% ipython --no-banner

In [1]: import numpy as np

In [2]: import numpy.linalg as la

In [3]: np.set_printoptions(suppress=True, linewidth=100)

In [4]: u = np.array([2, 2, 2, 4, 2]) + 0.5

In [5]: feats = np.eye(5) - 2 * np.outer(u, u) / (u @ u)

In [6]: feats.round(4)
Out[6]: 
array([[ 0.7238, -0.2762, -0.2762, -0.4972, -0.2762],
       [-0.2762,  0.7238, -0.2762, -0.4972, -0.2762],
       [-0.2762, -0.2762,  0.7238, -0.4972, -0.2762],
       [-0.4972, -0.4972, -0.4972,  0.105 , -0.4972],
       [-0.2762, -0.2762, -0.2762, -0.4972,  0.7238]])

In [7]: rng = np.random.default_rng(92)

In [8]: z = rng.permutation(5)

In [9]: print(z)
[2 3 0 4 1]

In [10]: B = feats[z][:, z]

In [11]: np.round(np.diag(B), 4)
Out[11]: array([0.7238, 0.105 , 0.7238, 0.7238, 0.7238])

In [12]: np.allclose(B, feats)
Out[12]: False

In [13]: np.trace(B)
Out[13]: np.float64(3.0)

In [14]: np.all(la.eigvalsh(feats) > 0)
Out[14]: np.False_

In [15]: A = np.array([[1.6, -0.8, 0.2, 0.3, 3.0, 0.8, -0.2],
    ...:     [-2.2, 0.3, -0.3, 0.5, 1.0, -0.2, 0.3],
    ...:     [0.6, 0.1, 0.6, 0.8, 0.1, 0.0, -0.7],
    ...:     [1.2, 1.1, 0.1, 2.3, -1.5, 1.1, 0.2]])

In [16]: A[2] = A[1] + 0.02 * rng.normal(size=7)

In [17]: A.round(4)
Out[17]: 
array([[ 1.6   , -0.8   ,  0.2   ,  0.3   ,  3.    ,  0.8   , -0.2   ],
       [-2.2   ,  0.3   , -0.3   ,  0.5   ,  1.    , -0.2   ,  0.3   ],
       [-2.227 ,  0.2917, -0.278 ,  0.4851,  0.9992, -0.205 ,  0.2958],
       [ 1.2   ,  1.1   ,  0.1   ,  2.3   , -1.5   ,  1.1   ,  0.2   ]])

In [18]: B = A / la.norm(A, axis=1, keepdims=True)

In [19]: cov = B @ B.T

In [20]: (np.abs(cov) > 0.9).astype(int)
Out[20]: 
array([[1, 0, 0, 0],
       [0, 1, 1, 0],
       [0, 1, 1, 0],
       [0, 0, 0, 1]])

In [21]: print(cov[1].round(4))
[-0.0975  1.      0.9999 -0.3329]

In [22]: round(float(np.degrees(np.arccos(np.clip(cov[1, 3], -1, 1)))), 4)
Out[22]: 109.4467
